$ python -q
>>> import numpy as np
>>> from numpy import linalg as LA
>>> np.set_printoptions(precision=3, suppress=True, linewidth=160)
>>> def rnd(a):
...     return np.round(a, 3) + 0
... 
>>> data = np.load("mat.npy")
>>> data
array([[0., 1., 1., 1., 1., 1., 1., 1., 1., 1., 1., 1.],
       [1., 0., 1., 1., 1., 1., 1., 1., 1., 1., 1., 1.],
       [1., 1., 0., 1., 1., 1., 1., 1., 1., 1., 1., 1.],
       [1., 1., 1., 0., 1., 1., 1., 1., 1., 1., 1., 1.],
       [1., 1., 1., 1., 0., 1., 1., 1., 1., 1., 1., 1.],
       [1., 1., 1., 1., 1., 0., 1., 1., 1., 1., 1., 1.],
       [1., 1., 1., 1., 1., 1., 0., 1., 1., 1., 1., 1.],
       [1., 1., 1., 1., 1., 1., 1., 0., 1., 1., 1., 1.],
       [1., 1., 1., 1., 1., 1., 1., 1., 0., 1., 1., 1.],
       [1., 1., 1., 1., 1., 1., 1., 1., 1., 0., 1., 1.],
       [1., 1., 1., 1., 1., 1., 1., 1., 1., 1., 0., 1.],
       [1., 1., 1., 1., 1., 1., 1., 1., 1., 1., 1., 0.]])
>>> O, vecs = LA.qr(data[:, :2])[0], LA.qr(data[:, 2:])[0]
>>> sv = LA.svd(O.T @ vecs, compute_uv=False)
>>> (sv > 0.9).sum()
np.int64(1)
>>> rnd(np.degrees(np.arccos(sv.clip(0, 1))))
array([13.819, 90.   ])
>>> B = LA.inv(data)
>>> rnd(LA.slogdet(data)[0])
np.float64(-1.0)
>>> rnd(LA.det(data) * LA.det(B))
np.float64(1.0)
>>> rnd(B)
array([[-0.909,  0.091,  0.091,  0.091,  0.091,  0.091,  0.091,  0.091,  0.091,  0.091,  0.091,  0.091],
       [ 0.091, -0.909,  0.091,  0.091,  0.091,  0.091,  0.091,  0.091,  0.091,  0.091,  0.091,  0.091],
       [ 0.091,  0.091, -0.909,  0.091,  0.091,  0.091,  0.091,  0.091,  0.091,  0.091,  0.091,  0.091],
       [ 0.091,  0.091,  0.091, -0.909,  0.091,  0.091,  0.091,  0.091,  0.091,  0.091,  0.091,  0.091],
       [ 0.091,  0.091,  0.091,  0.091, -0.909,  0.091,  0.091,  0.091,  0.091,  0.091,  0.091,  0.091],
       [ 0.091,  0.091,  0.091,  0.091,  0.091, -0.909,  0.091,  0.091,  0.091,  0.091,  0.091,  0.091],
       [ 0.091,  0.091,  0.091,  0.091,  0.091,  0.091, -0.909,  0.091,  0.091,  0.091,  0.091,  0.091],
       [ 0.091,  0.091,  0.091,  0.091,  0.091,  0.091,  0.091, -0.909,  0.091,  0.091,  0.091,  0.091],
       [ 0.091,  0.091,  0.091,  0.091,  0.091,  0.091,  0.091,  0.091, -0.909,  0.091,  0.091,  0.091],
       [ 0.091,  0.091,  0.091,  0.091,  0.091,  0.091,  0.091,  0.091,  0.091, -0.909,  0.091,  0.091],
       [ 0.091,  0.091,  0.091,  0.091,  0.091,  0.091,  0.091,  0.091,  0.091,  0.091, -0.909,  0.091],
       [ 0.091,  0.091,  0.091,  0.091,  0.091,  0.091,  0.091,  0.091,  0.091,  0.091,  0.091, -0.909]])
>>> rnd(LA.matrix_power(B, 2))
array([[ 0.917, -0.083, -0.083, -0.083, -0.083, -0.083, -0.083, -0.083, -0.083, -0.083, -0.083, -0.083],
       [-0.083,  0.917, -0.083, -0.083, -0.083, -0.083, -0.083, -0.083, -0.083, -0.083, -0.083, -0.083],
       [-0.083, -0.083,  0.917, -0.083, -0.083, -0.083, -0.083, -0.083, -0.083, -0.083, -0.083, -0.083],
       [-0.083, -0.083, -0.083,  0.917, -0.083, -0.083, -0.083, -0.083, -0.083, -0.083, -0.083, -0.083],
       [-0.083, -0.083, -0.083, -0.083,  0.917, -0.083, -0.083, -0.083, -0.083, -0.083, -0.083, -0.083],
       [-0.083, -0.083, -0.083, -0.083, -0.083,  0.917, -0.083, -0.083, -0.083, -0.083, -0.083, -0.083],
       [-0.083, -0.083, -0.083, -0.083, -0.083, -0.083,  0.917, -0.083, -0.083, -0.083, -0.083, -0.083],
       [-0.083, -0.083, -0.083, -0.083, -0.083, -0.083, -0.083,  0.917, -0.083, -0.083, -0.083, -0.083],
       [-0.083, -0.083, -0.083, -0.083, -0.083, -0.083, -0.083, -0.083,  0.917, -0.083, -0.083, -0.083],
       [-0.083, -0.083, -0.083, -0.083, -0.083, -0.083, -0.083, -0.083, -0.083,  0.917, -0.083, -0.083],
       [-0.083, -0.083, -0.083, -0.083, -0.083, -0.083, -0.083, -0.083, -0.083, -0.083,  0.917, -0.083],
       [-0.083, -0.083, -0.083, -0.083, -0.083, -0.083, -0.083, -0.083, -0.083, -0.083, -0.083,  0.917]])
>>> np.allclose(B @ B.T, B.T @ B)
True
>>> rnd(np.abs(LA.eigvals(B)).max())
np.float64(1.0)
>>> rnd((B + B.T) / 2)
array([[-0.909,  0.091,  0.091,  0.091,  0.091,  0.091,  0.091,  0.091,  0.091,  0.091,  0.091,  0.091],
       [ 0.091, -0.909,  0.091,  0.091,  0.091,  0.091,  0.091,  0.091,  0.091,  0.091,  0.091,  0.091],
       [ 0.091,  0.091, -0.909,  0.091,  0.091,  0.091,  0.091,  0.091,  0.091,  0.091,  0.091,  0.091],
       [ 0.091,  0.091,  0.091, -0.909,  0.091,  0.091,  0.091,  0.091,  0.091,  0.091,  0.091,  0.091],
       [ 0.091,  0.091,  0.091,  0.091, -0.909,  0.091,  0.091,  0.091,  0.091,  0.091,  0.091,  0.091],
       [ 0.091,  0.091,  0.091,  0.091,  0.091, -0.909,  0.091,  0.091,  0.091,  0.091,  0.091,  0.091],
       [ 0.091,  0.091,  0.091,  0.091,  0.091,  0.091, -0.909,  0.091,  0.091,  0.091,  0.091,  0.091],
       [ 0.091,  0.091,  0.091,  0.091,  0.091,  0.091,  0.091, -0.909,  0.091,  0.091,  0.091,  0.091],
       [ 0.091,  0.091,  0.091,  0.091,  0.091,  0.091,  0.091,  0.091, -0.909,  0.091,  0.091,  0.091],
       [ 0.091,  0.091,  0.091,  0.091,  0.091,  0.091,  0.091,  0.091,  0.091, -0.909,  0.091,  0.091],
       [ 0.091,  0.091,  0.091,  0.091,  0.091,  0.091,  0.091,  0.091,  0.091,  0.091, -0.909,  0.091],
       [ 0.091,  0.091,  0.091,  0.091,  0.091,  0.091,  0.091,  0.091,  0.091,  0.091,  0.091, -0.909]])
>>> mat = np.array([[0, 1, 1, 1, 0],
...     [1, 0, 1, 0, 0],
...     [1, 1, 0, 0, 0],
...     [1, 0, 0, 0, 0],
...     [0, 0, 0, 0, 0]])
>>> U, sv, vt = LA.svd(mat)
>>> np.argmax(sv[:-1] / (sv[1:] + 1e-6)) + 1
np.int64(4)
>>> B = U[:, :4] @ np.diag(sv[:4]) @ vt[:4]
>>> rnd(B)
array([[0., 1., 1., 1., 0.],
       [1., 0., 1., 0., 0.],
       [1., 1., 0., 0., 0.],
       [1., 0., 0., 0., 0.],
       [0., 0., 0., 0., 0.]])
>>> cov = mat.T @ mat
>>> cov
array([[3, 1, 1, 0, 0],
       [1, 2, 1, 1, 0],
       [1, 1, 2, 1, 0],
       [0, 1, 1, 1, 0],
       [0, 0, 0, 0, 0]])
>>> (mat @ mat.T).shape
(5, 5)
>>> np.trace(cov), (mat ** 2).sum()
(np.int64(8), np.int64(8))
>>> np.diag(cov)
array([3, 2, 2, 1, 0])
>>> rnd(LA.svd(mat, compute_uv=False) ** 2)
array([4.709, 2.194, 1.   , 0.097, 0.   ])
>>> rng = np.random.default_rng(62)
>>> labels = rng.permutation(5)
>>> labels
array([0, 4, 3, 1, 2])
>>> B = mat[labels][:, labels]
>>> rnd(np.sort(np.abs(LA.eigvals(B))))
array([0.   , 0.311, 1.   , 1.481, 2.17 ])
>>> np.allclose(B, mat)
False
>>> rnd(LA.det(B)), rnd(LA.det(mat[labels]))
(np.float64(0.0), np.float64(0.0))
>>> np.trace(B)
np.int64(0)
>>> B
array([[0, 0, 1, 1, 1],
       [0, 0, 0, 0, 0],
       [1, 0, 0, 0, 0],
       [1, 0, 0, 0, 1],
       [1, 0, 0, 1, 0]])
>>> B = np.array([[-2, 2, -1, 0, -1, 2, -1, 1, 2, 1, -1, -2, 1],
...     [1, 0, -2, 1, -2, 2, 0, 0, 2, -1, -1, 2, 1],
...     [0, -2, -1, -1, -1, 1, -2, -2, -1, -2, 2, -2, -2],
...     [2, 1, 0, 2, -1, -1, 0, 0, 1, 2, 1, -2, 1],
...     [1, -2, 1, -2, -1, 1, 2, 0, -2, 0, 0, -1, 0],
...     [-2, 2, -2, 2, -1, -1, 1, 1, 0, 2, -1, -1, 2],
...     [-1, 1, -2, 2, -2, 0, 2, 2, -2, 0, 1, -1, -1],
...     [2, 1, 1, 1, 1, 2, -2, -2, 2, 2, 2, -2, -1],
...     [-2, 1, -2, 1, 2, 0, 0, 0, 2, 0, 2, 2, 1],
...     [-1, 1, 0, -1, 2, 1, 2, 1, -1, 0, 1, 0, 1],
...     [2, 0, 1, 2, 1, -1, -1, -1, 2, 2, 1, 0, -1],
...     [0, -1, 0, 2, 1, -1, 2, 0, -1, 2, -1, -2, -2],
...     [0, 0, 2, 2, 1, 1, 0, -1, 1, 1, -2, 2, -2]])
>>> arr = np.tril(B)
>>> arr
array([[-2,  0,  0,  0,  0,  0,  0,  0,  0,  0,  0,  0,  0],
       [ 1,  0,  0,  0,  0,  0,  0,  0,  0,  0,  0,  0,  0],
       [ 0, -2, -1,  0,  0,  0,  0,  0,  0,  0,  0,  0,  0],
       [ 2,  1,  0,  2,  0,  0,  0,  0,  0,  0,  0,  0,  0],
       [ 1, -2,  1, -2, -1,  0,  0,  0,  0,  0,  0,  0,  0],
       [-2,  2, -2,  2, -1, -1,  0,  0,  0,  0,  0,  0,  0],
       [-1,  1, -2,  2, -2,  0,  2,  0,  0,  0,  0,  0,  0],
       [ 2,  1,  1,  1,  1,  2, -2, -2,  0,  0,  0,  0,  0],
       [-2,  1, -2,  1,  2,  0,  0,  0,  2,  0,  0,  0,  0],
       [-1,  1,  0, -1,  2,  1,  2,  1, -1,  0,  0,  0,  0],
       [ 2,  0,  1,  2,  1, -1, -1, -1,  2,  2,  1,  0,  0],
       [ 0, -1,  0,  2,  1, -1,  2,  0, -1,  2, -1, -2,  0],
       [ 0,  0,  2,  2,  1,  1,  0, -1,  1,  1, -2,  2, -2]])
>>> [round(float(x), 3) for x in LA.svd(arr, compute_uv=False)[:3]]
[7.281, 6.779, 4.855]
>>> LA.matrix_rank(arr, rtol=0.1)
np.int64(10)
>>> LA.cond(arr) > 100
np.True_
>>> B = data / np.sqrt((data ** 2).mean(axis=1, keepdims=True))
>>> LA.matrix_rank(data - data.mean(axis=1, keepdims=True))
np.int64(11)
>>> U, sv, vt = LA.svd(arr)
>>> vecs = vt[:(sv > 1e-8).sum()]
>>> x0 = arr[9] + 4 * arr[12] + rng.integers(2) * np.eye(13)[7]
>>> x0
array([-1.,  1.,  8.,  7.,  6.,  5.,  2., -2.,  3.,  4., -8.,  8., -8.])
>>> LA.matrix_rank(np.vstack([arr, x0]))
np.int64(12)
>>> rnd(LA.norm(x0 - vecs.T @ vecs @ x0))
np.float64(0.0)
>>> rnd(np.diag(vecs.T @ vecs))
array([1.   , 1.   , 1.   , 1.   , 1.   , 1.   , 1.   , 1.   , 1.   , 0.966, 0.863, 0.863, 0.308])
>>> evals, vecs = LA.eigh(mat)
>>> x0 = np.array([3, 4, -5, 1, 4])
>>> np.abs(mat).sum(axis=1).max(), rnd(np.abs(evals).max())
(np.int64(3), np.float64(2.17))
>>> basis = np.array([[0, 1, 3, 0], [3, 3, 0, 2]])
>>> K = np.repeat(basis, 17 // 2, axis=0)
>>> K = K + 0.05 * rng.normal(size=K.shape)
>>> rnd(K)
array([[-0.021,  0.954,  2.985, -0.012],
       [-0.103,  0.94 ,  2.99 , -0.053],
       [-0.019,  1.067,  2.948, -0.003],
       [ 0.024,  0.98 ,  2.994,  0.024],
       [-0.04 ,  1.154,  3.015,  0.036],
       [ 0.022,  0.923,  3.029, -0.023],
       [ 0.047,  1.026,  3.024, -0.039],
       [-0.028,  0.986,  3.011,  0.011],
       [ 3.063,  2.985,  0.02 ,  2.076],
       [ 2.987,  3.107, -0.004,  2.026],
       [ 2.976,  3.039,  0.044,  2.023],
       [ 2.914,  3.007, -0.039,  1.982],
       [ 2.896,  2.967,  0.024,  2.003],
       [ 3.014,  3.063,  0.076,  2.043],
       [ 3.051,  3.057, -0.059,  1.89 ],
       [ 2.949,  3.036,  0.055,  1.923]])
>>> r0 = np.array([3, 8, 4])
>>> rnd(np.cross(K[12, :3], K[13, :3]))
array([ 0.151, -0.147, -0.071])
>>> rnd(np.convolve(K[12], r0))
array([ 8.687, 32.066, 35.389, 18.07 , 16.12 ,  8.012])
